$ python3 -q
>>> import numpy as np
>>> import numpy.linalg as la
>>> np.set_printoptions(precision=1, suppress=True, linewidth=120, floatmode="fixed")
>>> m1 = np.load("w.npy")
>>> print(m1.round(1) + 0)
[[-0.7  0.5 -0.1  0.0  0.4]
 [-0.7 -0.6  0.3  0.0 -0.4]
 [-0.1 -0.4 -0.4 -0.8  0.3]
 [ 0.1 -0.3  0.6  0.1  0.7]
 [ 0.0 -0.4 -0.6  0.6  0.2]]
>>> G = m1.T @ m1
>>> print(np.diag(G))
[1.0 1.0 1.0 1.0 1.0]
>>> print(G.round(1) + 0)
[[1.0 0.0 0.0 0.0 0.0]
 [0.0 1.0 0.0 0.0 0.0]
 [0.0 0.0 1.0 0.0 0.0]
 [0.0 0.0 0.0 1.0 0.0]
 [0.0 0.0 0.0 0.0 1.0]]
>>> print(la.matrix_rank(G))
5
>>> print((m1 @ m1.T).shape)
(5, 5)
>>> print(la.svd(m1, compute_uv=False) ** 2)
[1.0 1.0 1.0 1.0 1.0]
>>> print(np.sort(np.abs(la.eigvals(m1))))
[1.0 1.0 1.0 1.0 1.0]
>>> print(np.round(np.trace(m1), 1))
-1.4
>>> print(np.round(m1 @ m1, 1) + 0)
[[ 0.2 -0.8  0.1  0.3 -0.4]
 [ 0.9  0.0  0.0 -0.5  0.0]
 [ 0.3  0.4 -0.5  0.5 -0.5]
 [ 0.0 -0.3 -0.8  0.0  0.6]
 [ 0.4  0.1  0.4  0.7  0.5]]
>>> proj = np.triu(np.array([[3, 3, 0, 0, 0],
...     [3, 2, 1, 0, 3],
...     [3, 1, 1, 2, 3],
...     [0, 0, 2, 3, 0],
...     [2, 2, 1, 2, 2]]), 1) + np.eye(5)
>>> out = proj @ m1 @ la.inv(proj)
>>> print(la.matrix_rank(out))
5
>>> print(np.poly(out))
[ 1.0  1.4  0.9 -0.9 -1.4 -1.0]
>>> print(out.round(1) + 0)
[[-2.7  6.9 -6.2 12.4 -3.1]
 [-0.9  0.5 -2.4  6.0  6.5]
 [ 0.0 -2.0  0.9 -0.6  5.8]
 [ 0.1 -0.6  1.1 -2.2 -1.0]
 [ 0.0 -0.3 -0.3  1.3  2.1]]
>>> print(round(la.det(out), 1))
1.0
>>> Uu, s, Vt = la.svd(m1, full_matrices=False)
>>> print(np.round(Uu.T @ Uu, 1) + 0)
[[1.0 0.0 0.0 0.0 0.0]
 [0.0 1.0 0.0 0.0 0.0]
 [0.0 0.0 1.0 0.0 0.0]
 [0.0 0.0 0.0 1.0 0.0]
 [0.0 0.0 0.0 0.0 1.0]]
>>> print(s)
[1.0 1.0 1.0 1.0 1.0]
>>> print((s > 1e-8).sum())
5
>>> print(s / s[0])
[1.0 1.0 1.0 1.0 1.0]
>>> print(np.allclose(Uu * s @ Vt, m1))
True
>>> print(np.round(Vt @ Vt.T, 1) + 0)
[[1.0 0.0 0.0 0.0 0.0]
 [0.0 1.0 0.0 0.0 0.0]
 [0.0 0.0 1.0 0.0 0.0]
 [0.0 0.0 0.0 1.0 0.0]
 [0.0 0.0 0.0 0.0 1.0]]
>>> print(np.cumsum(s ** 2) / np.sum(s ** 2))
[0.2 0.4 0.6 0.8 1.0]
>>> feats = np.array([[-1.0, 0.0, 0.0, 0.0],
...     [0.0, -1.0, 0.0, -2.0],
...     [0.0, 0.0, -1.0, 0.0],
...     [0.0, -2.0, 0.0, -1.0]])
>>> print(np.flatnonzero(la.matrix_power((feats != 0) + (feats.T != 0) + np.eye(4), 4)[0]))
[0]
>>> print(np.round(la.det(feats), 1))
-3.0
>>> print(np.sort(la.eigvals(feats).real))
[-3.0 -1.0 -1.0  1.0]
>>> print(feats @ feats)
[[1.0 0.0 0.0 0.0]
 [0.0 5.0 0.0 4.0]
 [0.0 0.0 1.0 0.0]
 [0.0 4.0 0.0 5.0]]
>>> evals, V = la.eig(feats)
>>> print(evals)
[ 1.0 -3.0 -1.0 -1.0]
>>> print(np.round(feats @ V[:, 0] - evals[0] * V[:, 0], 1) + 0)
[0.0 0.0 0.0 0.0]
>>> print(np.sort(la.eigvals(la.inv(feats))))
[-1.0 -1.0 -0.3  1.0]
>>> J = np.diag(np.array([1, -4, 4]))
>>> print(J)
[[ 1  0  0]
 [ 0 -4  0]
 [ 0  0  4]]
>>> evals, V = la.eigh(J)
>>> print(np.abs(V[:, -1]).round(6).argmax())
2
>>> print(np.unique(evals.round(6) + 0, return_counts=True)[1])
[1 1 1]
>>> print(la.svd(J, compute_uv=False))
[4.0 4.0 1.0]
>>> print(la.eigvalsh(J @ J))
[ 1.0 16.0 16.0]
>>> print(np.abs(V[:, -1]))
[0.0 0.0 1.0]
>>> print(la.eigvalsh(J + 5 * np.eye(3)))
[1.0 6.0 9.0]
>>> print(evals)
[-4.0  1.0  4.0]
>>> print(V.T @ V)
[[1.0 0.0 0.0]
 [0.0 1.0 0.0]
 [0.0 0.0 1.0]]
>>> u = np.array([2, 2, 2])
>>> out = J + np.outer(u, np.eye(3)[1])
>>> print(la.matrix_rank(out - J))
1
>>> W2 = np.array([[0, 0, 2, 2, 1], [2, 2, 2, 0, 1], [1, 1, 1, 1, 2]])
>>> A = np.repeat(W2, 26 // 3, axis=0)
>>> rng = np.random.default_rng(68)
>>> A = A + 0.3 * rng.normal(size=A.shape)
>>> print(A.round(1) + 0)
[[ 0.6  0.3  2.2  2.0  1.4]
 [ 0.2  0.0  2.1  1.6  1.3]
 [ 0.2 -0.6  2.4  2.2  1.2]
 [ 0.0 -0.2  2.4  2.2  1.2]
 [ 0.0  0.3  2.1  2.4  0.8]
 [ 0.3 -0.5  1.3  2.1  0.9]
 [ 0.0  0.2  1.5  1.9  1.0]
 [ 0.4  0.0  2.1  1.6  1.5]
 [ 2.0  2.3  2.0  0.1  0.9]
 [ 2.1  2.2  2.1 -0.1  1.0]
 [ 2.3  1.5  2.1 -0.3  0.8]
 [ 1.7  1.9  2.5 -0.1  1.2]
 [ 1.7  1.7  2.3  0.2  1.1]
 [ 1.9  2.3  2.1 -0.1  0.8]
 [ 2.1  2.0  2.1  0.4  0.7]
 [ 2.1  1.9  1.4  0.0  1.0]
 [ 1.1  1.1  0.9  1.0  2.2]
 [ 0.8  1.1  1.1  0.8  2.1]
 [ 0.5  0.7  0.9  0.4  1.5]
 [ 1.1  1.1  1.4  1.0  1.9]
 [ 0.7  0.9  1.2  1.6  2.4]
 [ 0.5  1.6  0.8  1.0  2.6]
 [ 0.9  0.3  1.2  0.9  2.3]
 [ 0.9  1.1  0.9  1.4  2.4]]
>>> out = np.array([[-1, 2, 2], [2, -1, 2], [1, 1, 2], [1, 1, 1], [1, 3, 3]])
>>> print(la.matrix_rank(A @ out))
3
>>> print(np.vstack([A, out.T]).shape)
(27, 5)
>>> print(np.einsum("ij->j", A))
[24.1 23.1 41.2 24.1 34.1]
>>> vec = np.array([6, 9, 5, 6, 1])
>>> target = A @ vec
>>> print(np.round(la.pinv(A) @ A, 1) + 0)
[[1.0 0.0 0.0 0.0 0.0]
 [0.0 1.0 0.0 0.0 0.0]
 [0.0 0.0 1.0 0.0 0.0]
 [0.0 0.0 0.0 1.0 0.0]
 [0.0 0.0 0.0 0.0 1.0]]
>>> print(la.solve(A.T @ A, A.T @ target))
[6.0 9.0 5.0 6.0 1.0]
>>> print(la.lstsq(A, target)[0])
[6.0 9.0 5.0 6.0 1.0]
>>> target = target + 0.3 * rng.normal(size=24)
>>> print(target)
[29.7 22.6 21.5 23.7 28.6 17.4 22.4 24.3 44.2 43.2 37.2 40.2 38.9 42.6 43.9 38.3 29.2 26.4 18.1 30.8 30.5 29.7 22.2
 31.0]
>>> b, *_ = la.lstsq(A, target)
>>> print([round(float(la.norm(la.solve(A.T @ A + lam * np.eye(5), A.T @ target))), 2) for lam in (0, 1, 10, 100)])
[13.44, 12.32, 10.89, 7.36]
>>> print(b.round())
[6.0 9.0 5.0 6.0 1.0]
>>> print(b)
[6.1 9.0 4.9 6.2 0.9]
>>> print(round(la.norm(target - A @ b), 1))
1.5
>>> M = np.load("layer12.npy")
>>> print(M)
[[ -2.1  -2.9  -4.0 -12.8 -12.1   1.0]
 [  6.9  -9.0  -3.9   5.1   3.1  -7.9]
 [  6.0 -17.1 -11.9 -15.0 -16.0  -9.0]
 [  3.8  -6.9  -4.0  -1.1  -2.0  -5.0]]
>>> Uu, s, Vt = la.svd(M)
>>> print(np.argmax(s[:-1] / (s[1:] + 1e-6)) + 1)
2
>>> print(s)
[36.7 19.3  0.2  0.2]
>>> out = Uu[:, :2] @ np.diag(s[:2]) @ Vt[:2]
>>> print(np.round(la.norm(M - out) / la.norm(M), 1))
0.0
>>> print(la.matrix_rank(out))
2
>>> print(np.round(np.abs(M - out).max(), 1))
0.1
>>> F = np.load("a.npy")
>>> print(F)
[[-6  0  0  0]
 [ 0 -2  0  0]
 [ 6  0 -3  0]
 [ 0  2  0 -1]]
>>> u, g = F[0], F[1]
>>> print(u @ g)
0
>>> print(u @ u)
36
>>> pr = (u @ g) / (u @ u) * u
>>> print(np.outer(u, g))
[[ 0 12  0  0]
 [ 0  0  0  0]
 [ 0  0  0  0]
 [ 0  0  0  0]]
>>> print(g - pr)
[ 0.0 -2.0  0.0  0.0]
>>> t = np.radians(72)
>>> R = np.eye(4)
>>> R[1, 1] = R[0, 0] = np.cos(t)
>>> R[1, 0], R[0, 1] = -np.sin(t), np.sin(t)
>>> print(R)
[[ 0.3  1.0  0.0  0.0]
 [-1.0  0.3  0.0  0.0]
 [ 0.0  0.0  1.0  0.0]
 [ 0.0  0.0  0.0  1.0]]
>>> out = F @ R.T
>>> print(la.svd(F, compute_uv=False), la.svd(out, compute_uv=False))
[8.8 2.9 2.1 0.7] [8.8 2.9 2.1 0.7]
>>> print(np.allclose(la.norm(F, axis=1), la.norm(out, axis=1)))
True
>>> Uu, s, Vt = la.svd(R, full_matrices=False)
>>> print(np.round(Uu.T @ R @ Vt.T, 1) + 0)
[[1.0 0.0 0.0 0.0]
 [0.0 1.0 0.0 0.0]
 [0.0 0.0 1.0 0.0]
 [0.0 0.0 0.0 1.0]]
>>> print(np.cumsum(s ** 2) / np.sum(s ** 2))
[0.2 0.5 0.8 1.0]
>>> blk = np.stack([F, -2 * F, F[::-1]])
>>> print(la.matrix_rank(blk))
[4 4 4]
>>> print((blk @ F.T).shape)
(3, 4, 4)
>>> print(blk.shape)
(3, 4, 4)
>>> print(la.det(blk))
[ 36.0 576.0  36.0]
>>> print(blk.sum(axis=0))
[[ 6  2  0 -1]
 [ 6  2 -3  0]
 [-6 -2  3  0]
 [-6 -2  0  1]]
>>> W0 = np.loadtxt("arr.csv", delimiter=",")
>>> print(W0)
[[-3.3  1.9 -3.3]
 [ 1.9 -7.1 -1.0]
 [-3.3 -1.0 -4.7]]
>>> evals, V = la.eigh(W0)
>>> print(np.round(V.T @ V, 1) + 0)
[[1.0 0.0 0.0]
 [0.0 1.0 0.0]
 [0.0 0.0 1.0]]
>>> print(evals.round(1) + 0)
[-8.0 -7.0  0.0]
>>> print(np.unique(evals.round(6) + 0, return_counts=True)[1])
[1 1 1]
>>> print(round(evals.sum(), 1), np.round(np.trace(W0), 1))
-15.0 -15.0
>>> print(round(float(la.det(W0)), 1))
-0.0
>>> print(round(np.abs(la.eigvals(W0)).max(), 1))
8.0
>>> print((W0 + W0.T) / 2)
[[-3.3  1.9 -3.3]
 [ 1.9 -7.1 -1.0]
 [-3.3 -1.0 -4.7]]
>>> Uu, s, Vt = la.svd(W0, full_matrices=False)
>>> print((s > 1e-8).sum())
2
>>> print(np.round(Uu.T @ W0 @ Vt.T, 1) + 0)
[[8.0 0.0 0.0]
 [0.0 7.0 0.0]
 [0.0 0.0 0.0]]
>>> print(round(float(np.sqrt((s ** 2).sum())), 1), round(float(la.norm(W0)), 1))
10.6 10.6
>>> print(np.cumsum(s ** 2) / np.sum(s ** 2))
[0.6 1.0 1.0]
>>> print(np.abs(Vt[0]))
[0.5 0.8 0.3]
>>> print(np.abs(Uu[:, 0]).round(6).argmax())
1
>>> print(np.round(Uu.T @ Uu, 1) + 0)
[[1.0 0.0 0.0]
 [0.0 1.0 0.0]
 [0.0 0.0 1.0]]
>>> print(np.round(s / s[0], 1) + 0)
[1.0 0.9 0.0]
>>> t = np.radians(60)
>>> R = np.eye(3)
>>> R[2, 2] = R[1, 1] = np.cos(t)
>>> R[2, 1], R[1, 2] = -np.sin(t), np.sin(t)
>>> print(R)
[[ 1.0  0.0  0.0]
 [ 0.0  0.5  0.9]
 [ 0.0 -0.9  0.5]]
>>> out = W0 @ R.T
>>> print(np.allclose(la.norm(W0, axis=1), la.norm(out, axis=1)))
True
>>> print(np.round(la.eigvals(W0), 1) + 0)
[ 0.0 -8.0 -7.0]
>>> print(round(np.einsum("ij,ji->", W0, W0), 1))
113.0
>>> print(round(float(la.det(2 * W0)), 1), round(la.det(W0), 1))
-0.0 -0.0
>>> print(round(np.einsum("ii->", W0), 1))
-15.0
>>> print(round(float(la.eigvals(W0).sum().real), 1))
-15.0
>>> print(np.kron(np.eye(2, dtype=int), W0))
[[-3.3  1.9 -3.3 -0.0  0.0 -0.0]
 [ 1.9 -7.1 -1.0  0.0 -0.0 -0.0]
 [-3.3 -1.0 -4.7 -0.0 -0.0 -0.0]
 [-0.0  0.0 -0.0 -3.3  1.9 -3.3]
 [ 0.0 -0.0 -0.0  1.9 -7.1 -1.0]
 [-0.0 -0.0 -0.0 -3.3 -1.0 -4.7]]
>>> print(round(float(la.det(W0.T)), 1))
-0.0
>>> K = np.array([[2, 0, 0, 0, 0, 0],
...     [0, 0, 0, 0, 0, 0],
...     [0, 0, 2, 0, 0, 0],
...     [0, 0, 0, 2, 0, 0],
...     [0, 0, 0, 0, 2, 0],
...     [0, 0, 0, 0, 0, 2]])
>>> print(K)
[[2 0 0 0 0 0]
 [0 0 0 0 0 0]
 [0 0 2 0 0 0]
 [0 0 0 2 0 0]
 [0 0 0 0 2 0]
 [0 0 0 0 0 2]]
>>> print(K[:, 1] @ K[:, 4])
0
>>> print(la.pinv(K))
[[0.5 0.0 0.0 0.0 0.0 0.0]
 [0.0 0.0 0.0 0.0 0.0 0.0]
 [0.0 0.0 0.5 0.0 0.0 0.0]
 [0.0 0.0 0.0 0.5 0.0 0.0]
 [0.0 0.0 0.0 0.0 0.5 0.0]
 [0.0 0.0 0.0 0.0 0.0 0.5]]
>>> print([round(float(x), 1) for x in la.svd(K, compute_uv=False)[:3]])
[2.0, 2.0, 2.0]
>>> print(la.cond(K) > 100)
True
>>> print(la.matrix_rank(K, rtol=0.1))
5
>>> Uu, s, Vt = la.svd(K)
>>> V = Vt[:(s > 1e-8).sum()]
>>> vec = K[2] + 4 * K[5] + rng.integers(2) * np.eye(6)[5]
>>> print(vec)
[0.0 0.0 2.0 0.0 0.0 8.0]
>>> print(np.allclose(V.T @ V @ vec, vec))
True
